% python3 -q
>>> import numpy as np
>>> import numpy.linalg as la
>>> np.set_printoptions(suppress=True, linewidth=140)
>>> rd = lambda a: np.round(a, 2) + 0
>>> F = np.diag(10 * np.array([-3, -1, -3, -3, -3, 2, -2, -2])) + np.array([[-8, -7, -8, 8, -8, 7, -3, 0],
...     [-5, 2, -4, 9, 0, 9, -8, -3],
...     [-4, 8, -3, -7, 0, 4, 8, 0],
...     [-8, 7, -8, -3, -3, 8, 9, -2],
...     [3, 8, 5, -5, 3, 3, 6, -4],
...     [-5, 0, -8, -3, 8, 2, -7, -7],
...     [-8, -3, -2, 2, -8, 4, 6, 4],
...     [7, -8, -3, 0, 6, 7, -9, 8]])
>>> F
array([[-38,  -7,  -8,   8,  -8,   7,  -3,   0],
       [ -5,  -8,  -4,   9,   0,   9,  -8,  -3],
       [ -4,   8, -33,  -7,   0,   4,   8,   0],
       [ -8,   7,  -8, -33,  -3,   8,   9,  -2],
       [  3,   8,   5,  -5, -27,   3,   6,  -4],
       [ -5,   0,  -8,  -3,   8,  22,  -7,  -7],
       [ -8,  -3,  -2,   2,  -8,   4, -14,   4],
       [  7,  -8,  -3,   0,   6,   7,  -9, -12]])
>>> W = np.array([[0, 7, 8, -1],
...     [-8, -4, -1, 3],
...     [4, -6, -9, -9],
...     [-3, 7, -2, -8],
...     [-5, -4, 8, 2],
...     [-1, 5, 0, -1],
...     [-7, -8, -9, 1],
...     [-4, -8, -2, -7]])
>>> beta = np.array([-7, -2, -1, 1])
>>> H = np.maximum(F @ W + beta, 0)
>>> la.matrix_rank(H)
np.int64(4)
>>> rd((H > 0).mean(axis=0))
array([0.62, 0.75, 0.62, 0.5 ])
>>> cent = np.array([[2, 0, 1], [1, 3, 1], [1, 0, 3], [0, 3, 0]])
>>> H @ cent
array([[  94,    0,   47],
       [ 424,  645,  477],
       [ 241, 1287,  637],
       [   0, 1125,    0],
       [ 169,   87,   99],
       [ 358,  954,  714],
       [ 360,  336,  251],
       [ 757, 1059, 1124]])
>>> (H @ cent).round(6).argmax(axis=1)
array([0, 1, 1, 1, 0, 1, 0, 2])
>>> np.trace(F)
np.int64(-143)
>>> la.matrix_power(F, 2)
array([[1412,  259,  442, -562,  576, -179,  123,  -24],
       [ 172,  178,   85, -424,  131,   94,  204,  -53],
       [ 216, -373, 1097,  506,   21,  -24, -519,   -6],
       [ 430, -330,  473, 1153,  224, -100, -575,   61],
       [-306, -282, -340,  364,  672,   54, -309,  145],
       [ 167,   91,  227,   -5,   23,  340,  -21, -124],
       [ 407,   24,   70, -143,  442,  -39,  134,  -95],
       [-243,  162,  103,  -64, -162,   17,  240,   59]])
>>> np.allclose(F, F.T)
False
>>> Y = F[0, 0] * F[1:] - np.outer(F[1:, 0], F[0])
>>> Y
array([[   0,  269,  112, -302,  -40, -307,  289,  114],
       [   0, -332, 1222,  298,  -32, -124, -316,    0],
       [   0, -322,  240, 1318,   50, -248, -366,   76],
       [   0, -283, -166,  166, 1050, -135, -219,  152],
       [   0,  -35,  264,  154, -344, -801,  251,  266],
       [   0,   58,   12,  -12,  240,  -96,  508, -152],
       [   0,  353,  170,  -56, -172, -315,  363,  456]])
>>> np.flatnonzero(~Y.round(6).any(axis=1))
array([], dtype=int64)
>>> Y.reshape(2, -1)
array([[   0,  269,  112, -302,  -40, -307,  289,  114,    0, -332, 1222,  298,  -32, -124, -316,    0,    0, -322,  240, 1318,   50,
        -248, -366,   76,    0, -283, -166,  166],
       [1050, -135, -219,  152,    0,  -35,  264,  154, -344, -801,  251,  266,    0,   58,   12,  -12,  240,  -96,  508, -152,    0,
         353,  170,  -56, -172, -315,  363,  456]])
>>> Y.ravel(order="F")
array([   0,    0,    0,    0,    0,    0,    0,  269, -332, -322, -283,  -35,   58,  353,  112, 1222,  240, -166,  264,   12,  170, -302,
        298, 1318,  166,  154,  -12,  -56,  -40,  -32,   50, 1050, -344,  240, -172, -307, -124, -248, -135, -801,  -96, -315,  289, -316,
       -366, -219,  251,  508,  363,  114,    0,   76,  152,  266, -152,  456])
>>> T = Y.reshape(7, 2, -1)
>>> np.einsum("ihd,jhd->hij", T, T).shape
(2, 7, 7)
>>> T.transpose(1, 0, 2)
array([[[   0,  269,  112, -302],
        [   0, -332, 1222,  298],
        [   0, -322,  240, 1318],
        [   0, -283, -166,  166],
        [   0,  -35,  264,  154],
        [   0,   58,   12,  -12],
        [   0,  353,  170,  -56]],

       [[ -40, -307,  289,  114],
        [ -32, -124, -316,    0],
        [  50, -248, -366,   76],
        [1050, -135, -219,  152],
        [-344, -801,  251,  266],
        [ 240,  -96,  508, -152],
        [-172, -315,  363,  456]]])
>>> np.swapaxes(T, 1, 2)[1]
array([[   0,  -32],
       [-332, -124],
       [1222, -316],
       [ 298,    0]])
